% python3 -q
>>> import numpy as np
>>> import numpy.linalg as la
>>> np.set_printoptions(precision=2, suppress=True, linewidth=120, floatmode="fixed")
>>> u = np.array([-2, -3, -1, -2, 1, 0, 3, -1, -2, 2, -3, 3])
>>> v = np.array([1, -2, 1, 2, 2, -1, 2, -2, 2, 0, 1, -1, 0, -1])
>>> J = np.outer(u, v)
>>> J
array([[-2,  4, -2, -4, -4,  2, -4,  4, -4,  0, -2,  2,  0,  2],
       [-3,  6, -3, -6, -6,  3, -6,  6, -6,  0, -3,  3,  0,  3],
       [-1,  2, -1, -2, -2,  1, -2,  2, -2,  0, -1,  1,  0,  1],
       [-2,  4, -2, -4, -4,  2, -4,  4, -4,  0, -2,  2,  0,  2],
       [ 1, -2,  1,  2,  2, -1,  2, -2,  2,  0,  1, -1,  0, -1],
       [ 0,  0,  0,  0,  0,  0,  0,  0,  0,  0,  0,  0,  0,  0],
       [ 3, -6,  3,  6,  6, -3,  6, -6,  6,  0,  3, -3,  0, -3],
       [-1,  2, -1, -2, -2,  1, -2,  2, -2,  0, -1,  1,  0,  1],
       [-2,  4, -2, -4, -4,  2, -4,  4, -4,  0, -2,  2,  0,  2],
       [ 2, -4,  2,  4,  4, -2,  4, -4,  4,  0,  2, -2,  0, -2],
       [-3,  6, -3, -6, -6,  3, -6,  6, -6,  0, -3,  3,  0,  3],
       [ 3, -6,  3,  6,  6, -3,  6, -6,  6,  0,  3, -3,  0, -3]])
>>> np.unique(J.round(6), axis=0).shape
(7, 14)
>>> la.lstsq(J[:-1].T, J[-1])[2]
np.int32(1)
>>> try:
...     la.inv(J)
... except la.LinAlgError as e:
...     print(e)
... 
Last 2 dimensions of the array must be square
>>> np.abs(np.diag(la.qr(J)[1])) > 1e-9
array([ True, False, False, False, False, False, False, False, False, False, False, False])
>>> la.matrix_rank(J, rtol=0.1)
np.int64(1)
>>> [round(float(x), 2) for x in la.svd(J, compute_uv=False)[:3]]
[40.62, 0.0, 0.0]
>>> np.argsort(-la.norm(J, axis=0).round(6), kind="stable")[:3]
array([1, 3, 4])
>>> U, sigma, Vt = la.svd(J)
>>> np.argmax(sigma[:-1] / (sigma[1:] + 1e-6)) + 1
np.int64(1)
>>> out = U[:, :1] @ np.diag(sigma[:1]) @ Vt[:1]
>>> round(np.abs(J - out).max(), 2)
np.float64(0.0)
>>> la.matrix_rank(J, rtol=0.05)
np.int64(1)
>>> round(float(la.norm(J - out) / la.norm(J)), 2)
0.0
>>> np.round(la.svd(J, compute_uv=False), 2) + 0
array([40.62,  0.00,  0.00,  0.00,  0.00,  0.00,  0.00,  0.00,  0.00,  0.00,  0.00,  0.00])
>>> J.mean(axis=0)
array([-0.42,  0.83, -0.42, -0.83, -0.83,  0.42, -0.83,  0.83, -0.83,  0.00, -0.42,  0.42,  0.00,  0.42])
>>> np.count_nonzero(J)
np.int64(132)
>>> F = np.loadtxt("dump.csv", delimiter=",")
>>> F
array([[-1.70,  2.00,  2.00,  2.00,  0.00, -3.00,  2.00,  2.00,  1.00, -3.00, -1.00,  2.00,  3.00],
       [-3.00, -2.70,  1.00,  0.00,  2.00, -2.00, -1.00, -3.00,  2.00,  0.00,  0.00,  3.00,  1.00],
       [-2.00, -1.00,  0.30,  2.00,  1.00,  1.00,  2.00,  0.00,  0.00, -2.00, -1.00,  2.00,  2.00],
       [ 3.00, -1.00,  2.00,  3.30,  1.00, -3.00, -3.00,  1.00, -1.00, -3.00,  0.00, -2.00,  1.00],
       [-2.00, -2.00, -3.00,  0.00,  3.30,  1.00, -2.00,  2.00,  1.00,  0.00,  2.00, -2.00, -2.00],
       [ 1.00, -1.00, -3.00,  0.00, -2.00, -2.70,  2.00,  2.00,  1.00,  3.00, -3.00,  3.00, -2.00],
       [-1.00,  2.00,  1.00,  0.00, -3.00, -2.00, -2.70,  3.00, -2.00,  0.00, -2.00,  3.00,  1.00],
       [ 2.00,  1.00,  0.00,  2.00,  0.00,  2.00, -2.00,  3.30, -3.00,  0.00,  1.00, -3.00,  2.00],
       [-3.00,  1.00, -2.00,  3.00,  3.00,  1.00,  3.00, -3.00,  1.30,  1.00, -2.00,  2.00,  3.00],
       [-2.00,  2.00, -2.00,  0.00, -3.00,  0.00,  1.00, -2.00, -2.00,  0.30,  2.00,  1.00,  1.00],
       [ 2.00,  0.00,  3.00, -2.00, -2.00, -2.00, -3.00, -3.00,  2.00,  3.00, -1.70, -2.00,  0.00],
       [-3.00,  2.00,  1.00, -1.00, -1.00,  2.00,  3.00, -1.00,  0.00,  0.00, -3.00,  3.30,  2.00],
       [-2.00,  2.00,  2.00,  2.00,  0.00, -3.00,  2.00,  2.00,  1.00, -3.00, -1.00,  2.00,  3.30]])
>>> U, sigma, Vt = la.svd(F)
>>> np.argmax(sigma[:-1] / (sigma[1:] + 1e-6)) + 1
np.int64(12)
>>> out = U[:, :12] @ np.diag(sigma[:12]) @ Vt[:12]
>>> la.matrix_rank(out)
np.int64(12)
>>> la.matrix_rank(F, rtol=0.05)
np.int64(11)
>>> round(float(la.norm(F - out, 2)), 2), np.round(sigma[12], 2)
(0.01, np.float64(0.01))
>>> round(la.norm(F - out) / la.norm(F), 2)
np.float64(0.0)
>>> rng = np.random.default_rng(952394)
>>> labels = rng.permutation(13)
>>> labels
array([ 5,  8,  1,  9, 11,  0, 10,  2,  3,  7,  4, 12,  6])
>>> out = F[labels][:, labels]
>>> np.allclose(out, F)
False
>>> np.sort(np.abs(la.eigvals(out)))
array([0.30, 0.42, 1.22, 1.22, 2.47, 3.86, 3.86, 4.80, 6.42, 6.42, 8.11, 8.15, 8.15])
>>> round(float(F[6] @ F[7]), 2)
8.3
>>> round(float(la.norm(F, "nuc")), 2)
76.14
>>> la.norm(F, axis=0)
array([8.06, 6.02, 7.08, 6.39, 7.27, 7.57, 8.32, 8.30, 5.63, 7.08, 6.39, 8.71, 7.27])
>>> round(float(la.norm(F[6] - F[7])), 2)
9.36
>>> U, sigma, Vt = la.svd(J)
>>> vecs = Vt[:(sigma > 1e-8).sum()]
>>> x = J[10] + -2 * J[6] + rng.integers(2) * np.eye(14)[12]
>>> x
array([ -9.00,  18.00,  -9.00, -18.00, -18.00,   9.00, -18.00,  18.00, -18.00,   0.00,  -9.00,   9.00,   1.00,   9.00])
>>> np.round(la.norm(x - vecs.T @ vecs @ x), 2)
np.float64(1.0)
>>> np.allclose(vecs.T @ vecs @ x, x)
False
>>> np.diag(vecs.T @ vecs)
array([0.03, 0.13, 0.03, 0.13, 0.13, 0.03, 0.13, 0.13, 0.13, 0.00, 0.03, 0.03, 0.00, 0.03])
>>> X = np.load("arr.npy")
>>> X.round(2) + 0
array([[-0.40,  0.01, -0.03,  0.04,  0.12,  0.08, -0.01,  0.02, -0.17, -0.03, -0.89,  0.03],
       [ 0.08, -0.33,  0.04,  0.18, -0.24,  0.56,  0.58, -0.28,  0.18, -0.15, -0.05,  0.06],
       [ 0.03,  0.37, -0.32,  0.37,  0.00, -0.27,  0.22,  0.20,  0.56, -0.12, -0.09,  0.36],
       [ 0.03, -0.21, -0.69,  0.00, -0.22, -0.28,  0.01, -0.18, -0.21, -0.41, -0.01, -0.33],
       [ 0.21, -0.08,  0.34,  0.15, -0.01, -0.13,  0.13,  0.41, -0.43, -0.60,  0.00,  0.27],
       [ 0.50, -0.13,  0.20, -0.29, -0.08, -0.52,  0.37, -0.11,  0.06,  0.26, -0.33, -0.08],
       [-0.03, -0.69, -0.17, -0.05, -0.24, -0.02, -0.27,  0.41,  0.17,  0.24, -0.04,  0.34],
       [ 0.66,  0.29, -0.19,  0.10, -0.24,  0.39, -0.36,  0.02, -0.13,  0.09, -0.25,  0.06],
       [ 0.26, -0.15, -0.23, -0.36,  0.73,  0.24,  0.04,  0.17,  0.21, -0.22, -0.04, -0.05],
       [-0.08,  0.10,  0.20, -0.53, -0.31, -0.01, -0.30, -0.28,  0.36, -0.46, -0.08,  0.23],
       [-0.13,  0.25, -0.33, -0.48, -0.09,  0.10,  0.35,  0.05, -0.39,  0.20,  0.13,  0.48],
       [ 0.11, -0.20, -0.04,  0.26,  0.34, -0.17, -0.19, -0.62, -0.17,  0.02,  0.03,  0.53]])
>>> x = np.array([1, 8, 0, -8, -5, -4, 1, -4, 4, -3, -5, -8])
>>> np.sort(np.abs(np.degrees(np.angle(la.eigvals(X)))))
array([  0.00,  45.06,  45.06,  83.23,  83.23,  99.33,  99.33, 114.92, 114.92, 161.72, 161.72, 180.00])
>>> np.round(la.det(X), 2)
np.float64(-1.0)
>>> [p for p in range(1, 25) if np.allclose(la.matrix_power(X, p), np.eye(12))]
[]
>>> np.round(la.norm(x), 2), np.round(la.norm(X @ x), 2)
(np.float64(17.35), np.float64(17.35))
>>> x = np.array([2, 1, 2, 3, 1, 3, 1, 0, 1, 1, 1, 1])
>>> h1 = np.maximum(X @ x, 0)
>>> np.tanh(X @ x)
array([-0.89,  0.99,  0.77, -1.00,  0.42, -0.74, -0.80,  0.95,  0.21, -0.95, -0.81,  0.64])
>>> np.round(X * (h1 > 1e-9)[:, None], 2) + 0
array([[ 0.00,  0.00,  0.00,  0.00,  0.00,  0.00,  0.00,  0.00,  0.00,  0.00,  0.00,  0.00],
       [ 0.08, -0.33,  0.04,  0.18, -0.24,  0.56,  0.58, -0.28,  0.18, -0.15, -0.05,  0.06],
       [ 0.03,  0.37, -0.32,  0.37,  0.00, -0.27,  0.22,  0.20,  0.56, -0.12, -0.09,  0.36],
       [ 0.00,  0.00,  0.00,  0.00,  0.00,  0.00,  0.00,  0.00,  0.00,  0.00,  0.00,  0.00],
       [ 0.21, -0.08,  0.34,  0.15, -0.01, -0.13,  0.13,  0.41, -0.43, -0.60,  0.00,  0.27],
       [ 0.00,  0.00,  0.00,  0.00,  0.00,  0.00,  0.00,  0.00,  0.00,  0.00,  0.00,  0.00],
       [ 0.00,  0.00,  0.00,  0.00,  0.00,  0.00,  0.00,  0.00,  0.00,  0.00,  0.00,  0.00],
       [ 0.66,  0.29, -0.19,  0.10, -0.24,  0.39, -0.36,  0.02, -0.13,  0.09, -0.25,  0.06],
       [ 0.26, -0.15, -0.23, -0.36,  0.73,  0.24,  0.04,  0.17,  0.21, -0.22, -0.04, -0.05],
       [ 0.00,  0.00,  0.00,  0.00,  0.00,  0.00,  0.00,  0.00,  0.00,  0.00,  0.00,  0.00],
       [ 0.00,  0.00,  0.00,  0.00,  0.00,  0.00,  0.00,  0.00,  0.00,  0.00,  0.00,  0.00],
       [ 0.11, -0.20, -0.04,  0.26,  0.34, -0.17, -0.19, -0.62, -0.17,  0.02,  0.03,  0.53]])
>>> X.T @ h1
array([ 1.69, -0.14, -0.50,  1.18, -0.64,  1.71,  0.93, -0.71,  0.50, -0.61, -0.67,  1.14])
>>> np.maximum(X @ (3 * x), 0)
array([0.00, 7.49, 3.03, 0.00, 1.35, 0.00, 0.00, 5.59, 0.65, 0.00, 0.00, 2.29])
>>> u = np.array([4, 1, 4, 4, 5, 3, 1, 4, 5, 4]) + 0.5
>>> mat = np.outer(u, u) / (u @ u)
>>> mat
array([[0.11, 0.04, 0.11, 0.11, 0.14, 0.09, 0.04, 0.11, 0.14, 0.11],
       [0.04, 0.01, 0.04, 0.04, 0.05, 0.03, 0.01, 0.04, 0.05, 0.04],
       [0.11, 0.04, 0.11, 0.11, 0.14, 0.09, 0.04, 0.11, 0.14, 0.11],
       [0.11, 0.04, 0.11, 0.11, 0.14, 0.09, 0.04, 0.11, 0.14, 0.11],
       [0.14, 0.05, 0.14, 0.14, 0.17, 0.11, 0.05, 0.14, 0.17, 0.14],
       [0.09, 0.03, 0.09, 0.09, 0.11, 0.07, 0.03, 0.09, 0.11, 0.09],
       [0.04, 0.01, 0.04, 0.04, 0.05, 0.03, 0.01, 0.04, 0.05, 0.04],
       [0.11, 0.04, 0.11, 0.11, 0.14, 0.09, 0.04, 0.11, 0.14, 0.11],
       [0.14, 0.05, 0.14, 0.14, 0.17, 0.11, 0.05, 0.14, 0.17, 0.14],
       [0.11, 0.04, 0.11, 0.11, 0.14, 0.09, 0.04, 0.11, 0.14, 0.11]])
>>> x = np.array([4, 7, 5, 5, 3, 5, 2, 7, 6, 4])
>>> la.eigvalsh(2 * mat - np.eye(10))
array([-1.00, -1.00, -1.00, -1.00, -1.00, -1.00, -1.00, -1.00, -1.00,  1.00])
>>> mat @ mat @ x
array([4.87, 1.62, 4.87, 4.87, 5.95, 3.78, 1.62, 4.87, 5.95, 4.87])
>>> np.eye(10) - mat
array([[ 0.89, -0.04, -0.11, -0.11, -0.14, -0.09, -0.04, -0.11, -0.14, -0.11],
       [-0.04,  0.99, -0.04, -0.04, -0.05, -0.03, -0.01, -0.04, -0.05, -0.04],
       [-0.11, -0.04,  0.89, -0.11, -0.14, -0.09, -0.04, -0.11, -0.14, -0.11],
       [-0.11, -0.04, -0.11,  0.89, -0.14, -0.09, -0.04, -0.11, -0.14, -0.11],
       [-0.14, -0.05, -0.14, -0.14,  0.83, -0.11, -0.05, -0.14, -0.17, -0.14],
       [-0.09, -0.03, -0.09, -0.09, -0.11,  0.93, -0.03, -0.09, -0.11, -0.09],
       [-0.04, -0.01, -0.04, -0.04, -0.05, -0.03,  0.99, -0.04, -0.05, -0.04],
       [-0.11, -0.04, -0.11, -0.11, -0.14, -0.09, -0.04,  0.89, -0.14, -0.11],
       [-0.14, -0.05, -0.14, -0.14, -0.17, -0.11, -0.05, -0.14,  0.83, -0.14],
       [-0.11, -0.04, -0.11, -0.11, -0.14, -0.09, -0.04, -0.11, -0.14,  0.89]])
>>> U, sigma, Vt = la.svd(mat)
>>> np.argmax(sigma[:-1] / (sigma[1:] + 1e-6)) + 1
np.int64(1)
>>> out = U[:, :1] @ np.diag(sigma[:1]) @ Vt[:1]
>>> la.matrix_rank(mat, rtol=0.05)
np.int64(1)
>>> la.matrix_rank(out)
np.int64(1)
>>> out
array([[0.11, 0.04, 0.11, 0.11, 0.14, 0.09, 0.04, 0.11, 0.14, 0.11],
       [0.04, 0.01, 0.04, 0.04, 0.05, 0.03, 0.01, 0.04, 0.05, 0.04],
       [0.11, 0.04, 0.11, 0.11, 0.14, 0.09, 0.04, 0.11, 0.14, 0.11],
       [0.11, 0.04, 0.11, 0.11, 0.14, 0.09, 0.04, 0.11, 0.14, 0.11],
       [0.14, 0.05, 0.14, 0.14, 0.17, 0.11, 0.05, 0.14, 0.17, 0.14],
       [0.09, 0.03, 0.09, 0.09, 0.11, 0.07, 0.03, 0.09, 0.11, 0.09],
       [0.04, 0.01, 0.04, 0.04, 0.05, 0.03, 0.01, 0.04, 0.05, 0.04],
       [0.11, 0.04, 0.11, 0.11, 0.14, 0.09, 0.04, 0.11, 0.14, 0.11],
       [0.14, 0.05, 0.14, 0.14, 0.17, 0.11, 0.05, 0.14, 0.17, 0.14],
       [0.11, 0.04, 0.11, 0.11, 0.14, 0.09, 0.04, 0.11, 0.14, 0.11]])
